$ ipython --no-banner

In [1]: import numpy as np

In [2]: np.set_printoptions(precision=2, suppress=True, linewidth=120, legacy="1.25")

In [3]: data = np.loadtxt("case12.csv", delimiter=",")

In [4]: data
Out[4]: 
array([[ 0.,  2.,  5.,  3.],
       [ 0.,  5.,  0., -1.],
       [ 0.,  0., -4., -5.],
       [ 0.,  0.,  0.,  2.]])

In [5]: W = np.array([[3, -2, 2, -1, -3],
   ...:     [2, -2, -1, 1, 1],
   ...:     [1, 0, 3, 1, 3],
   ...:     [-3, -3, -1, -2, 2]])

In [6]: b = np.array([3, 3, 1, 0, 1])

In [7]: H = np.maximum(data @ W + b, 0)

In [8]: H
Out[8]: 
array([[ 3.,  0., 11.,  1., 24.],
       [16.,  0.,  0.,  7.,  4.],
       [14., 18.,  0.,  6.,  0.],
       [ 0.,  0.,  0.,  0.,  5.]])

In [9]: (H > 0).mean(axis=0)
Out[9]: array([0.75, 0.25, 0.25, 0.75, 0.75])

In [10]: cent = np.array([[-1, -1, -2], [2, 0, 0], [1, 2, -1], [-1, 1, 0], [0, 2, 2]])

In [11]: H @ cent
Out[11]: 
array([[  7.,  68.,  31.],
       [-23.,  -1., -24.],
       [ 16.,  -8., -28.],
       [  0.,  10.,  10.]])

In [12]: (H @ cent).round(6).argmax(axis=1)
Out[12]: array([1, 1, 0, 1])

In [13]: gram = data.T @ data

In [14]: gram
Out[14]: 
array([[ 0.,  0.,  0.,  0.],
       [ 0., 29., 10.,  1.],
       [ 0., 10., 41., 35.],
       [ 0.,  1., 35., 39.]])

In [15]: np.trace(gram), (data ** 2).sum()
Out[15]: (109.0, 109.0)

In [16]: np.linalg.eigvalsh(gram)[::-1]
Out[16]: array([76.34, 29.26,  3.41,  0.  ])

In [17]: np.linalg.svd(data, compute_uv=False) ** 2
Out[17]: array([76.34, 29.26,  3.41,  0.  ])

In [18]: np.sort(np.abs(np.linalg.eigvals(data)))
Out[18]: array([0., 2., 4., 5.])

In [19]: feats = np.load("dump.npy")

In [20]: feats
Out[20]: 
array([[ 2,  2,  2,  2,  2,  2],
       [ 2,  4,  4,  4,  4,  4],
       [ 2,  4,  6,  6,  6,  6],
       [ 2,  4,  6,  8,  8,  8],
       [ 2,  4,  6,  8, 10, 10],
       [ 2,  4,  6,  8, 10, 12]])

In [21]: r0 = np.array([0, 5, 3, 1, 5, 3])

In [22]: Y = feats + np.outer(r0, np.eye(6)[5])

In [23]: Y
Out[23]: 
array([[ 2.,  2.,  2.,  2.,  2.,  2.],
       [ 2.,  4.,  4.,  4.,  4.,  9.],
       [ 2.,  4.,  6.,  6.,  6.,  9.],
       [ 2.,  4.,  6.,  8.,  8.,  9.],
       [ 2.,  4.,  6.,  8., 10., 15.],
       [ 2.,  4.,  6.,  8., 10., 15.]])

In [24]: [round(float(x), 2) for x in np.linalg.svd(Y, compute_uv=False)[:3]]
Out[24]: [38.88, 3.92, 2.91]

In [25]: L = np.linalg.cholesky(feats)

In [26]: feats / np.sqrt(np.outer(np.diag(feats), np.diag(feats)))
Out[26]: 
array([[1.  , 0.71, 0.58, 0.5 , 0.45, 0.41],
       [0.71, 1.  , 0.82, 0.71, 0.63, 0.58],
       [0.58, 0.82, 1.  , 0.87, 0.77, 0.71],
       [0.5 , 0.71, 0.87, 1.  , 0.89, 0.82],
       [0.45, 0.63, 0.77, 0.89, 1.  , 0.91],
       [0.41, 0.58, 0.71, 0.82, 0.91, 1.  ]])

In [27]: round(float(np.prod(np.diag(L)) ** 2), 2), np.round(np.linalg.det(feats), 2)
Out[27]: (64.0, 64.0)

In [28]: Y = np.array([[0, 3, 2],
    ...:     [-3, -3, 0],
    ...:     [2, -1, -1],
    ...:     [-3, 0, -3],
    ...:     [3, -1, -1],
    ...:     [-2, -2, -2]])

In [29]: np.einsum("ik,kj->ij", feats, Y)
Out[29]: 
array([[ -6,  -8, -10],
       [-12, -22, -24],
       [-12, -30, -38],
       [-16, -36, -50],
       [-14, -42, -56],
       [-18, -46, -60]])

In [30]: Y @ feats
ValueError: matmul: Input operand 1 has a mismatch in its core dimension 0, with gufunc signature (n?,k),(k,m?)->(n?,m?) (size 6 is different from 3)


In [31]: feats @ Y
Out[31]: 
array([[ -6,  -8, -10],
       [-12, -22, -24],
       [-12, -30, -38],
       [-16, -36, -50],
       [-14, -42, -56],
       [-18, -46, -60]])

In [32]: np.einsum("ik,kj->ji", feats, Y)
Out[32]: 
array([[ -6, -12, -12, -16, -14, -18],
       [ -8, -22, -30, -36, -42, -46],
       [-10, -24, -38, -50, -56, -60]])

In [33]: F = np.load("w.npy")

In [34]: F
Out[34]: 
array([[ 0.96, -0.04,  0.27],
       [-0.04,  0.96,  0.27],
       [ 0.27,  0.27, -0.92]])

In [35]: r0 = np.array([7, 5, -2])

In [36]: Y = F + np.outer(r0, np.eye(3)[2])

In [37]: round(np.linalg.det(Y) / np.linalg.det(F), 2), np.round(1 + np.linalg.solve(F, r0)[2], 2)
Out[37]: (6.14, 6.14)

In [38]: np.linalg.matrix_rank(Y - F)
Out[38]: 1

In [39]: np.linalg.matrix_rank(np.linalg.inv(Y) - np.linalg.inv(F), tol=1e-8)
Out[39]: 1

In [40]: np.linalg.pinv(F)
Out[40]: 
array([[ 0.96, -0.04,  0.27],
       [-0.04,  0.96,  0.27],
       [ 0.27,  0.27, -0.92]])

In [41]: np.linalg.svd(F, compute_uv=False)
Out[41]: array([1., 1., 1.])

In [42]: t3 = np.stack([F, 4 * F, F[::-1]])

In [43]: np.einsum("bij,cij->bc", t3, t3)
Out[43]: 
array([[ 3., 12.,  1.],
       [12., 48.,  4.],
       [ 1.,  4.,  3.]])

In [44]: (t3 @ F.T).shape
Out[44]: (3, 3, 3)

In [45]: np.linalg.norm(t3, axis=(1, 2))
Out[45]: array([1.73, 6.93, 1.73])

In [46]: np.linalg.matrix_rank(t3.reshape(3, -1))
Out[46]: 2

In [47]: t3.sum(axis=0)
Out[47]: 
array([[ 5.08,  0.08,  0.45],
       [-0.24,  5.76,  1.65],
       [ 2.33,  1.33, -4.33]])

In [48]: t3.shape
Out[48]: (3, 3, 3)

In [49]: rng = np.random.default_rng(82382)

In [50]: labels = rng.permutation(3)

In [51]: labels
Out[51]: array([0, 1, 2])

In [52]: Y = F[labels][:, labels]

In [53]: Y
Out[53]: 
array([[ 0.96, -0.04,  0.27],
       [-0.04,  0.96,  0.27],
       [ 0.27,  0.27, -0.92]])

In [54]: np.all(np.linalg.eigvalsh(Y) > 0)
Out[54]: False

In [55]: [round(float(np.linalg.det(Y[:i, :i])), 2) + 0 for i in range(1, 4)]
Out[55]: [0.96, 0.92, -1.0]

In [56]: J = np.load("layer3.npy")

In [57]: J
Out[57]: 
array([[6., 0., 0., 0., 0., 0.],
       [0., 6., 5., 5., 5., 5.],
       [0., 5., 6., 5., 5., 5.],
       [0., 5., 5., 6., 5., 5.],
       [0., 5., 5., 5., 6., 5.],
       [0., 5., 5., 5., 5., 6.]])

In [58]: labels = rng.permutation(6)

In [59]: labels
Out[59]: array([5, 0, 2, 3, 4, 1])

In [60]: Y = J[labels][:, labels]

In [61]: np.sort(np.abs(np.linalg.eigvals(Y)))
Out[61]: array([ 1.,  1.,  1.,  1.,  6., 26.])

In [62]: np.diag(Y)
Out[62]: array([6., 6., 6., 6., 6., 6.])

In [63]: np.trace(Y)
Out[63]: 36.0

In [64]: round(float(np.linalg.det(Y)), 2), round(float(np.linalg.det(J[labels])), 2)
Out[64]: (156.0, 156.0)

In [65]: A = np.loadtxt("data.csv", delimiter=",")

In [66]: A
Out[66]: 
array([[-0.12,  0.31,  0.89,  0.31],
       [ 0.44, -0.6 ,  0.03,  0.67],
       [-0.88, -0.42, -0.04,  0.21],
       [-0.12,  0.61, -0.45,  0.64]])

In [67]: # orthonormal columns

In [68]: x = np.array([-2, -1, 1, 2])

In [69]: [p for p in range(1, 25) if np.allclose(np.linalg.matrix_power(A, p), np.eye(4))]
Out[69]: []

In [70]: round(float(np.linalg.det(A)), 2)
Out[70]: -1.0

In [71]: A.T @ (A @ x)
Out[71]: array([-2., -1.,  1.,  2.])

In [72]: np.linalg.norm(A, axis=0)
Out[72]: array([1., 1., 1., 1.])

In [73]: np.round(np.linalg.norm(A) ** 2 / np.linalg.norm(A, 2) ** 2, 2)
Out[73]: 4.0

In [74]: np.round(np.linalg.norm(A[3] - A[2]), 2)
Out[74]: 1.41

In [75]: np.round(A[3] @ A[2], 2)
Out[75]: -0.0

In [76]: np.linalg.pinv(A)
Out[76]: 
array([[-0.12,  0.44, -0.88, -0.12],
       [ 0.31, -0.6 , -0.42,  0.61],
       [ 0.89,  0.03, -0.04, -0.45],
       [ 0.31,  0.67,  0.21,  0.64]])

In [77]: np.round(A @ A.T, 2) + 0
Out[77]: 
array([[1., 0., 0., 0.],
       [0., 1., 0., 0.],
       [0., 0., 1., 0.],
       [0., 0., 0., 1.]])

In [78]: np.round(A.T @ A, 2) + 0
Out[78]: 
array([[1., 0., 0., 0.],
       [0., 1., 0., 0.],
       [0., 0., 1., 0.],
       [0., 0., 0., 1.]])

In [79]: np.linalg.svd(A, compute_uv=False)
Out[79]: array([1., 1., 1., 1.])

In [80]: np.round(A[:, 3] @ A[:, 0], 2)
Out[80]: 0.0

In [81]: hat = np.triu(np.array([[5, 0, 1, -4], [2, 1, -5, 0], [5, -5, 2, 2], [4, -1, 1, 0]]), 1) + np.eye(4)

In [82]: Y = hat @ A @ np.linalg.inv(hat)

In [83]: np.linalg.matrix_rank(Y)
Out[83]: 4

In [84]: hat @ A - A @ hat
Out[84]: 
array([[-0.4 , -2.86,  3.43, -4.62],
       [ 4.41,  2.12, -3.2 ,  0.67],
       [-0.24,  1.22, -2.14, -2.15],
       [ 0.  ,  0.  ,  3.16,  0.42]])

In [85]: m1 = np.load("m.npy")

In [86]: m1
Out[86]: 
array([[ 19.03,  31.87,  -4.56],
       [ 15.13,  26.86,  -3.21],
       [ 14.52,  26.07,  -2.99],
       [  5.73,  14.46,   0.33],
       [  4.88,  13.27,   0.66],
       [  2.67,  10.  ,   1.5 ],
       [  2.48,   9.69,   1.57],
       [  0.51,   6.09,   2.13],
       [ -0.27,   3.71,   1.99],
       [ -0.39,   2.83,   1.75],
       [  0.77,  -1.85,  -1.9 ],
       [  0.83,  -1.96,  -2.03],
       [  0.89,  -2.1 ,  -2.19],
       [  2.19,  -4.64,  -5.34],
       [  7.81, -21.38, -25.26],
       [  9.44, -33.78, -37.8 ],
       [  9.76, -38.48, -42.23],
       [ 10.03, -48.68, -51.41]])

In [87]: cen = m1 - m1.mean(axis=0)

In [88]: vecs = np.linalg.svd(cen)[2][:2]

In [89]: Y = cen - cen @ vecs.T @ vecs

In [90]: Y.std(axis=0)
Out[90]: array([0.43, 0.21, 0.29])

In [91]: np.round(np.linalg.norm(Y) / np.linalg.norm(cen), 2)
Out[91]: 0.02

In [92]: np.round(np.cov(cen @ vecs.T, rowvar=False), 2) + 0
Out[92]: 
array([[747.38,   0.  ],
       [  0.  ,  83.96]])
